$ ipython --no-banner

In [1]: import numpy as np

In [2]: np.set_printoptions(precision=2, suppress=True, linewidth=200)

In [3]: def tidy(a):
   ...:     return np.round(a, 2) + 0
   ...: 

In [4]: J = np.array([[1.0, 0.5, 0.25, 0.12],
   ...:     [0.5, 1.0, 0.5, 0.25],
   ...:     [0.25, 0.5, 1.0, 0.5],
   ...:     [0.12, 0.25, 0.5, 1.0]])

In [5]: J
Out[5]: 
array([[1.  , 0.5 , 0.25, 0.12],
       [0.5 , 1.  , 0.5 , 0.25],
       [0.25, 0.5 , 1.  , 0.5 ],
       [0.12, 0.25, 0.5 , 1.  ]])

In [6]: evals, evecs = np.linalg.eigh(J)

In [7]: x = np.array([0, 3, 2, 3])

In [8]: tidy(np.linalg.eigvalsh(J[1:, 1:]))
Out[8]: array([0.41, 0.75, 1.84])

In [9]: tidy(evecs * np.sqrt(evals) @ evecs.T)
Out[9]: 
array([[0.96, 0.25, 0.09, 0.04],
       [0.25, 0.93, 0.24, 0.09],
       [0.09, 0.24, 0.93, 0.25],
       [0.04, 0.09, 0.25, 0.96]])

In [10]: (np.sign(evecs[:, -1].round(6)) == np.sign(evecs[0, -1].round(6))).astype(int)
Out[10]: array([1, 1, 1, 1])

In [11]: tidy(np.linalg.eigvals(J).sum().real)
Out[11]: np.float64(4.0)

In [12]: tidy(np.linalg.det(J.T))
Out[12]: np.float64(0.42)

In [13]: tidy(np.linalg.eigvals(J))
Out[13]: array([2.08, 1.  , 0.54, 0.38])

In [14]: tidy(np.linalg.det(2 * J)), tidy(np.linalg.det(J))
Out[14]: (np.float64(6.75), np.float64(0.42))

In [15]: F = np.diag(np.array([1, -2, -2, -1])) + 4 * np.eye(4, k=1) + 4 * np.eye(4, k=-1)

In [16]: F
Out[16]: 
array([[ 1.,  4.,  0.,  0.],
       [ 4., -2.,  4.,  0.],
       [ 0.,  4., -2.,  4.],
       [ 0.,  0.,  4., -1.]])

In [17]: np.allclose(F @ F.T, F.T @ F)
Out[17]: True

In [18]: tidy(np.linalg.matrix_power(F, 3))
Out[18]: 
array([[   1.,  140.,  -48.,   64.],
       [ 140., -152.,  240.,  -80.],
       [ -48.,  240., -184.,  156.],
       [  64.,  -80.,  156.,  -65.]])

In [19]: r0 = np.array([2, 1, 1, 0])

In [20]: M2 = F + np.outer(r0, np.eye(4)[2])

In [21]: tidy(np.linalg.det(M2) / np.linalg.det(F)), tidy(1 + np.linalg.solve(F, r0)[2])
Out[21]: (np.float64(0.96), np.float64(0.96))

In [22]: M2
Out[22]: 
array([[ 1.,  4.,  2.,  0.],
       [ 4., -2.,  5.,  0.],
       [ 0.,  4., -1.,  4.],
       [ 0.,  0.,  4., -1.]])

In [23]: np.linalg.matrix_rank(M2 - F)
Out[23]: np.int64(1)

In [24]: mat = np.load("x.npy")

In [25]: mat
Out[25]: 
array([[27, 21, 24],
       [21, 17, 19],
       [24, 19, 22]])

In [26]: Q, Rm = np.linalg.qr(mat)

In [27]: tidy(Q.T @ Q)
Out[27]: 
array([[1., 0., 0.],
       [0., 1., 0.],
       [0., 0., 1.]])

In [28]: np.allclose(Rm.T @ Rm, mat.T @ mat)
Out[28]: True

In [29]: tidy(Q @ Rm)
Out[29]: 
array([[27., 21., 24.],
       [21., 17., 19.],
       [24., 19., 22.]])

In [30]: Q.shape, Rm.shape
Out[30]: ((3, 3), (3, 3))

In [31]: tidy(np.abs(np.diag(Rm)))
Out[31]: array([41.79,  0.53,  0.41])

In [32]: rng = np.random.default_rng(811806)

In [33]: z = rng.permutation(3)

In [34]: M2 = mat[:, z] * rng.choice([-1, 1], 3)

In [35]: M2
Out[35]: 
array([[-21, -24, -27],
       [-17, -19, -21],
       [-19, -22, -24]])

In [36]: Uu, _, vt = np.linalg.svd(mat.T @ M2)

In [37]: tidy(np.linalg.lstsq(mat, M2)[0])
Out[37]: 
array([[ 0.,  0., -1.],
       [-1.,  0.,  0.],
       [ 0., -1.,  0.]])

In [38]: tidy(np.abs(np.linalg.svd(mat)[2][-1]))
Out[38]: array([0.24, 0.58, 0.78])

In [39]: np.linalg.matrix_rank(mat, rtol=0.1)
Out[39]: np.int64(1)

In [40]: evals, evecs = np.linalg.eigh(mat)

In [41]: x = np.array([2, 2, 1])

In [42]: x @ mat @ x
Out[42]: np.int64(538)

In [43]: tidy(np.linalg.eigvalsh(mat[1:, 1:]))
Out[43]: array([ 0.34, 38.66])

In [44]: tidy(x @ mat @ x / (x @ x)), tidy(evals[0]), tidy(evals[-1])
Out[44]: (np.float64(59.78), np.float64(0.33), np.float64(65.25))

In [45]: tidy(evecs * np.maximum(evals, 0) @ evecs.T)
Out[45]: 
array([[27., 21., 24.],
       [21., 17., 19.],
       [24., 19., 22.]])

In [46]: tidy(evecs * np.abs(evals) @ evecs.T)
Out[46]: 
array([[27., 21., 24.],
       [21., 17., 19.],
       [24., 19., 22.]])

In [47]: X = np.diag(np.array([3, -7, -3, 3])) + -1 * np.eye(4, k=1) + -1 * np.eye(4, k=-1)

In [48]: X
Out[48]: 
array([[ 3., -1.,  0.,  0.],
       [-1., -7., -1.,  0.],
       [ 0., -1., -3., -1.],
       [ 0.,  0., -1.,  3.]])

In [49]: np.trace(X)
Out[49]: np.float64(-4.0)

In [50]: tidy(np.linalg.matrix_power(X, 3))
Out[50]: 
array([[  26.,  -39.,   -7.,   -1.],
       [ -39., -371.,  -82.,   -7.],
       [  -7.,  -82.,  -43.,  -11.],
       [  -1.,   -7.,  -11.,   30.]])

In [51]: z = rng.permutation(4)

In [52]: M2 = X[:, z] * rng.choice([-1, 1], 4)

In [53]: M2
Out[53]: 
array([[ 0., -1., -3., -0.],
       [-1., -7.,  1., -0.],
       [-3., -1., -0.,  1.],
       [-1.,  0., -0., -3.]])

In [54]: Uu, _, vt = np.linalg.svd(X.T @ M2)

In [55]: z
Out[55]: array([2, 1, 0, 3])

In [56]: tidy(np.linalg.lstsq(X, M2)[0])
Out[56]: 
array([[ 0.,  0., -1.,  0.],
       [ 0.,  1.,  0.,  0.],
       [ 1.,  0.,  0.,  0.],
       [ 0.,  0.,  0., -1.]])
